$ python -q
>>> import numpy as np
>>> import numpy.linalg as la
>>> np.set_printoptions(precision=2, suppress=True, linewidth=120, sign=" ")
>>> A2 = np.array([[5, 4, -3], [2, -5, -2], [5, 4, -1], [0, 5, 5]])
>>> Z = np.array([[2, 5, 4, 0, 1, 0], [1, 4, 2, 3, 5, 1], [1, 4, 1, 1, 5, 1]])
>>> A = A2 @ Z
>>> A
array([[ 11,  29,  25,   9,  10,   1],
       [ -3, -18,  -4, -17, -33,  -7],
       [ 13,  37,  27,  11,  20,   3],
       [ 10,  40,  15,  20,  50,  10]])
>>> left, sv, vt = la.svd(A)
>>> V = vt[:(sv > 1e-8).sum()]
>>> rng = np.random.default_rng(1175)
>>> vec = A[3] + 4 * A[2] + rng.integers(2) * np.eye(6)[5]
>>> vec
array([  62.,  188.,  123.,   64.,  130.,   23.])
>>> np.diag(V.T @ V)
array([ 0.1 ,  0.6 ,  0.56,  0.89,  0.8 ,  0.04])
>>> np.allclose(V.T @ V @ vec, vec)
False
>>> A2 = A[0, 0] * A[1:] - np.outer(A[1:, 0], A[0])
>>> A2
array([[   0, -111,   31, -160, -333,  -74],
       [   0,   30,  -28,    4,   90,   20],
       [   0,  150,  -85,  130,  450,  100]])
>>> np.flatnonzero(~A2.round(6).any(axis=1))
array([], dtype=int64)
>>> la.matrix_rank(A2), la.matrix_rank(A)
(np.int64(2), np.int64(3))
>>> t = rng.uniform(0, 2 * np.pi, 20)
>>> O, _ = la.qr(np.array([[0.4, -0.7],
...     [-0.3, 0.5],
...     [0.2, -1.6],
...     [0.7, -1.1],
...     [1.1, 0.0],
...     [0.9, -0.1],
...     [0.9, -1.3],
...     [-0.1, -0.7]]))
>>> data = 10 * np.c_[np.cos(t), np.sin(t)] @ O.T
>>> data
array([[ 2.45, -1.73,  6.67,  3.75, -1.64, -0.9 ,  4.32,  3.2 ],
       [ 2.41, -1.78,  2.26,  4.1 ,  4.99,  4.17,  5.18,  0.14],
       [ 1.96, -1.48,  0.56,  3.48,  6.04,  4.91,  4.51, -0.78],
       [-2.73,  1.99, -4.1 , -4.5 , -3.29, -2.91, -5.54, -1.24],
       [ 2.77, -2.01,  4.48,  4.53,  2.84,  2.57,  5.55,  1.48],
       [ 2.79, -2.01,  5.53,  4.48,  1.32,  1.41,  5.38,  2.2 ],
       [ 0.48, -0.43, -3.37,  1.21,  6.89,  5.35,  1.88, -2.65],
       [ 2.55, -1.88,  2.98,  4.3 ,  4.41,  3.74,  5.37,  0.55],
       [-2.64,  1.93, -3.44, -4.4 , -3.98, -3.42, -5.46, -0.83],
       [ 2.49, -1.84,  2.66,  4.22,  4.68,  3.94,  5.29,  0.37],
       [ 1.98, -1.49,  0.62,  3.5 ,  6.01,  4.89,  4.54, -0.75],
       [ 2.79, -2.03,  4.82,  4.54,  2.4 ,  2.24,  5.53,  1.7 ],
       [ 0.85, -0.7 , -2.55,  1.79,  6.92,  5.42,  2.57, -2.29],
       [ 1.29, -0.86,  6.26,  1.7 , -5.09, -3.71,  1.68,  3.61],
       [ 0.55, -0.31,  5.28,  0.47, -6.19, -4.67,  0.14,  3.37],
       [ 1.09, -0.87, -1.95,  2.16,  6.86,  5.41,  3.01, -2.02],
       [-2.64,  1.88, -6.38, -4.12,  0.53,  0.03, -4.83, -2.88],
       [ 2.8 , -2.03,  5.19,  4.53,  1.87,  1.83,  5.47,  1.95],
       [ 0.28, -0.11,  4.83,  0.02, -6.47, -4.92, -0.41,  3.22],
       [ 0.44, -0.4 , -3.47,  1.13,  6.88,  5.34,  1.79, -2.69]])
>>> left, sv, vt = la.svd(data)
>>> np.argmax(sv[:-1] / (sv[1:] + 1e-6)) + 1
np.int64(2)
>>> A2 = left[:, :2] @ np.diag(sv[:2]) @ vt[:2]
>>> la.matrix_rank(A2)
np.int64(2)
>>> np.round(np.abs(data - A2).max(), 2)
np.float64(0.0)
>>> arr = np.loadtxt("x.csv", delimiter=",")
>>> arr
array([[ 5.,  1.,  1.,  1.,  1.,  1.,  1.,  1.,  1.],
       [ 1.,  5.,  1.,  1.,  1.,  1.,  1.,  1.,  1.],
       [ 1.,  1.,  5.,  1.,  1.,  1.,  1.,  1.,  1.],
       [ 1.,  1.,  1.,  5.,  1.,  1.,  1.,  1.,  1.],
       [ 1.,  1.,  1.,  1.,  5.,  1.,  1.,  1.,  1.],
       [ 1.,  1.,  1.,  1.,  1.,  5.,  1.,  1.,  1.],
       [ 1.,  1.,  1.,  1.,  1.,  1.,  5.,  1.,  1.],
       [ 1.,  1.,  1.,  1.,  1.,  1.,  1.,  5.,  1.],
       [ 1.,  1.,  1.,  1.,  1.,  1.,  1.,  1.,  5.]])
>>> left, sv, vt = la.svd(data)
>>> V = vt[:(sv > 1e-8).sum()]
>>> vec = data[19] + -2 * data[8] + rng.integers(2) * np.eye(8)[7]
>>> vec
array([ 5.71, -4.27,  3.42,  9.93, 14.84, 12.18, 12.72, -0.03])
>>> np.diag(V.T @ V)
array([ 0.08,  0.04,  0.46,  0.21,  0.48,  0.29,  0.31,  0.13])
>>> la.matrix_rank(np.vstack([data, vec]))
np.int64(3)
>>> mat = np.load("case2.npy")
>>> mat
array([[-0.8 , -0.5 ,  0.1 ,  1.2 , -0.6 , -0.4 ,  0.6 ,  1.  ,  0.2 ],
       [-1.5 ,  1.2 , -0.6 ,  0.1 ,  0.4 , -0.6 ,  1.2 , -1.7 ,  0.6 ],
       [-0.7 , -1.2 ,  0.2 ,  0.9 ,  0.3 , -1.7 , -1.2 , -1.  ,  2.4 ],
       [-0.83, -0.55,  0.12,  1.17, -0.52, -0.4 ,  0.53,  0.97,  0.22],
       [-0.1 , -0.3 ,  0.8 ,  0.2 , -0.7 , -0.5 ,  1.7 ,  2.9 , -0.2 ],
       [ 1.4 , -1.2 , -0.5 , -1.6 ,  0.9 , -0.6 ,  0.2 , -0.2 , -1.  ],
       [ 1.5 ,  1.6 ,  1.6 , -2.  , -0.5 ,  0.2 , -0.4 ,  0.9 ,  0.1 ],
       [ 0.  ,  0.4 , -0.5 ,  1.2 ,  0.9 , -0.7 , -0.1 ,  0.1 , -0.6 ]])
>>> vec = np.array([0, 3, -3, 3, 0, -2, 0, 2, -3])
>>> arr @ np.eye(9)[8]
array([ 1.,  1.,  1.,  1.,  1.,  1.,  1.,  1.,  5.])
>>> arr @ (2 * vec)
array([  0.,  24., -24.,  24.,   0., -16.,   0.,  16., -24.])
>>> la.norm(arr @ vec) <= la.norm(arr, 2) * la.norm(vec) + 1e-9
np.True_
>>> np.einsum("ij,j->i", arr, vec)
array([  0.,  12., -12.,  12.,   0.,  -8.,   0.,   8., -12.])
>>> arr @ vec
array([  0.,  12., -12.,  12.,   0.,  -8.,   0.,   8., -12.])
>>> arr * vec
array([[  0.,   3.,  -3.,   3.,   0.,  -2.,   0.,   2.,  -3.],
       [  0.,  15.,  -3.,   3.,   0.,  -2.,   0.,   2.,  -3.],
       [  0.,   3., -15.,   3.,   0.,  -2.,   0.,   2.,  -3.],
       [  0.,   3.,  -3.,  15.,   0.,  -2.,   0.,   2.,  -3.],
       [  0.,   3.,  -3.,   3.,   0.,  -2.,   0.,   2.,  -3.],
       [  0.,   3.,  -3.,   3.,   0., -10.,   0.,   2.,  -3.],
       [  0.,   3.,  -3.,   3.,   0.,  -2.,   0.,   2.,  -3.],
       [  0.,   3.,  -3.,   3.,   0.,  -2.,   0.,  10.,  -3.],
       [  0.,   3.,  -3.,   3.,   0.,  -2.,   0.,   2., -15.]])
>>> (arr * vec).sum(axis=1)
array([  0.,  12., -12.,  12.,   0.,  -8.,   0.,   8., -12.])
>>> vec = np.array([-8, -9, -5, -9, 3, -2, 7, 0, -3])
>>> a = np.maximum(mat @ vec, 0)
>>> np.tanh(mat @ vec)
array([ 0.98,  1.  , -1.  ,  0.99,  1.  ,  1.  , -1.  , -1.  ])
>>> a
array([  2.2 ,  12.3 ,   0.  ,   2.75,   9.1 ,  24.8 ,   0.  ,   0.  ])
>>> np.flatnonzero(a > 1e-9)
array([ 0,  1,  3,  4,  5])
>>> K = np.loadtxt("m.csv", delimiter=",")
>>> K
array([[-11.26,  -0.94,   9.48, -28.72, -19.25,  19.81,  -9.15, -19.6 ,  10.18],
       [-10.3 ,  -0.65,   7.56, -30.65, -19.48,  19.79,  -8.85, -19.03,  11.62],
       [ -9.5 ,  -0.5 ,   8.75, -29.79, -21.48,  20.5 ,  -9.48, -22.96,  10.65],
       [-10.72,   0.48,  10.41, -31.42, -19.05,  21.13,  -9.52, -20.82,   9.7 ],
       [-11.07,  -0.87,  10.77, -30.72, -18.9 ,  20.89, -10.08, -21.19,  11.76],
       [ -9.92,   1.23,   9.15, -29.57, -20.86,  20.13, -11.92, -20.38,  11.71],
       [ -8.14,  -0.44,   8.73, -29.08, -19.07,  18.9 ,  -8.85, -21.99,  12.27],
       [-10.3 ,   0.96,  12.38, -31.23, -19.75,  20.33,  -7.48, -21.  ,  11.01],
       [ -7.77,   0.67,   9.34, -29.54, -19.83,  20.68, -10.56, -19.48,  11.11],
       [-11.21,   1.41,   8.95, -31.4 , -19.73,  18.47,  -8.74, -19.74,  10.59],
       [-10.17,   0.1 ,   9.77, -30.11, -18.49,  19.81, -10.61, -19.65,  10.79],
       [ -8.98,   0.33,  10.89, -28.32, -19.41,  20.65,  -9.4 , -20.35,   9.02],
       [ -8.24,   0.25,   8.63, -30.15, -20.49,  20.56, -11.23, -19.44,  10.24],
       [ -9.41,   0.05,  10.88, -31.49, -22.34,  17.83, -10.21, -19.11,   9.58],
       [-10.77,  -1.73,  10.8 , -28.32, -20.03,  19.93,  -8.09, -20.45,  10.17],
       [-10.64,   1.11,   9.54, -30.  , -20.86,  20.27,  -9.76, -19.51,   8.97],
       [-10.71,   0.87,   8.82, -30.8 , -20.95,  19.9 ,  -9.1 , -20.81,   9.34],
       [-11.96,   0.58,   9.7 , -30.93, -20.57,  19.87, -10.09, -18.53,   8.13],
       [ -9.52,   0.2 ,   9.65, -30.09, -21.85,  19.62, -10.48, -19.19,   8.78],
       [-10.94,   0.26,  10.39, -29.79, -18.94,  18.65, -10.94, -20.37,   8.93],
       [ -9.7 ,  -0.64,   9.95, -29.98, -19.57,  19.87,  -9.44, -18.34,  10.84],
       [-11.37,   0.66,  12.49, -28.91, -19.11,  19.47,  -8.48, -19.86,  10.66],
       [ -9.56,   0.64,   8.57, -30.62, -19.57,  21.65,  -9.66, -20.82,  10.46],
       [ -8.78,   0.08,  11.46, -29.76, -20.51,  19.21,  -9.47, -22.16,  10.45],
       [-11.9 ,   0.  ,  12.05, -32.34, -21.06,  19.24,  -9.89, -20.21,  11.25],
       [ -9.46,   0.46,  10.17, -29.93, -20.05,  19.69, -10.95, -18.54,   8.36],
       [-10.91,  -0.53,   9.82, -28.77, -19.83,  20.66,  -8.36, -20.32,  10.15],
       [ -9.87,   0.35,   8.99, -31.95, -21.39,  19.54,  -9.64, -19.99,   6.89],
       [ -8.96,   1.22,  10.56, -29.96, -21.  ,  20.9 , -11.59, -20.1 ,   7.83],
       [ -9.33,  -1.52,  12.45, -30.25, -19.08,  21.38, -10.29, -19.46,  10.41],
       [ -8.87,   0.35,  10.61, -31.54, -19.09,  19.97, -10.46, -20.24,   8.89],
       [-10.4 ,   0.19,  11.31, -30.27, -17.81,  20.62,  -9.27, -19.54,  11.83],
       [ -9.08,  -0.37,  11.08, -29.76, -20.47,  21.51, -11.53, -19.56,   9.27],
       [-11.61,  -0.65,  10.65, -29.5 , -20.73,  19.97,  -9.25, -20.36,  10.1 ],
       [-11.19,  -1.12,  10.16, -29.59, -18.82,  21.91,  -9.48, -20.97,   9.81],
       [ -9.45,  -2.65,  10.19, -29.19, -19.13,  19.03,  -9.61, -19.38,   9.7 ],
       [ -8.85,  -0.52,   8.82, -31.19, -19.73,  21.05,  -9.92, -19.27,  10.33]])
>>> f, g = K[1], K[21]
>>> round(f @ f, 2)
np.float64(2449.69)
>>> np.round(f @ g, 2)
np.float64(2431.62)
>>> p = (f @ g) / (f @ f) * f
>>> round((g - p) @ f, 2)
np.float64(-0.0)
>>> Xs = (K - K.mean(axis=0)) / K.std(axis=0)
>>> Xs.std(axis=0)
array([ 1.,  1.,  1.,  1.,  1.,  1.,  1.,  1.,  1.])
>>> coef = la.lstsq(np.delete(Xs, 3, axis=1), Xs[:, 3])[0]
>>> coef
array([ 0.15, -0.3 , -0.01,  0.17,  0.03,  0.05, -0.1 , -0.04])
>>> round(float(1 - np.var(Xs[:, 3] - np.delete(Xs, 3, axis=1) @ coef)), 2)
0.18
>>> M = np.loadtxt("run17.csv", delimiter=",")
>>> M
array([[ 3.,  0.,  0.,  0.,  0.,  0.,  0.,  0.,  0.,  0.,  0.,  0.,  0.],
       [ 0.,  5.,  0.,  0.,  0.,  0.,  0.,  0.,  0.,  0.,  0.,  0.,  0.],
       [ 0.,  0.,  5.,  0.,  0.,  0.,  0.,  0.,  0.,  0.,  0.,  0.,  0.],
       [ 0.,  0.,  0.,  2.,  0.,  0.,  0.,  0.,  0.,  0.,  0.,  0.,  0.],
       [ 0.,  0.,  0.,  0.,  0.,  0.,  0.,  0.,  0.,  0.,  0.,  0.,  0.],
       [ 0.,  0.,  0.,  0.,  0.,  3.,  0.,  0.,  0.,  0.,  0.,  0.,  0.],
       [ 0.,  0.,  0.,  0.,  0.,  0.,  3.,  0.,  0.,  0.,  0.,  0.,  0.],
       [ 0.,  0.,  0.,  0.,  0.,  0.,  0.,  0.,  0.,  0.,  0.,  0.,  0.],
       [ 0.,  0.,  0.,  0.,  0.,  0.,  0.,  0.,  1.,  0.,  0.,  0.,  0.],
       [ 0.,  0.,  0.,  0.,  0.,  0.,  0.,  0.,  0.,  1.,  0.,  0.,  0.],
       [ 0.,  0.,  0.,  0.,  0.,  0.,  0.,  0.,  0.,  0.,  1.,  0.,  0.],
       [ 0.,  0.,  0.,  0.,  0.,  0.,  0.,  0.,  0.,  0.,  0.,  1.,  0.],
       [ 0.,  0.,  0.,  0.,  0.,  0.,  0.,  0.,  0.,  0.,  0.,  0.,  1.]])
>>> ev, V = la.eigh(M)
>>> vec = np.array([7, -7, -6, 1, -6, 9, -3, 2, 6, 1, 5, 6, -4])
>>> round(vec @ M @ vec / (vec @ vec), 2), ev[0], ev[-1]
(np.float64(2.53), np.float64(0.0), np.float64(5.0))
>>> np.abs(M).sum(axis=1).max(), np.abs(ev).max()
(np.float64(5.0), np.float64(5.0))
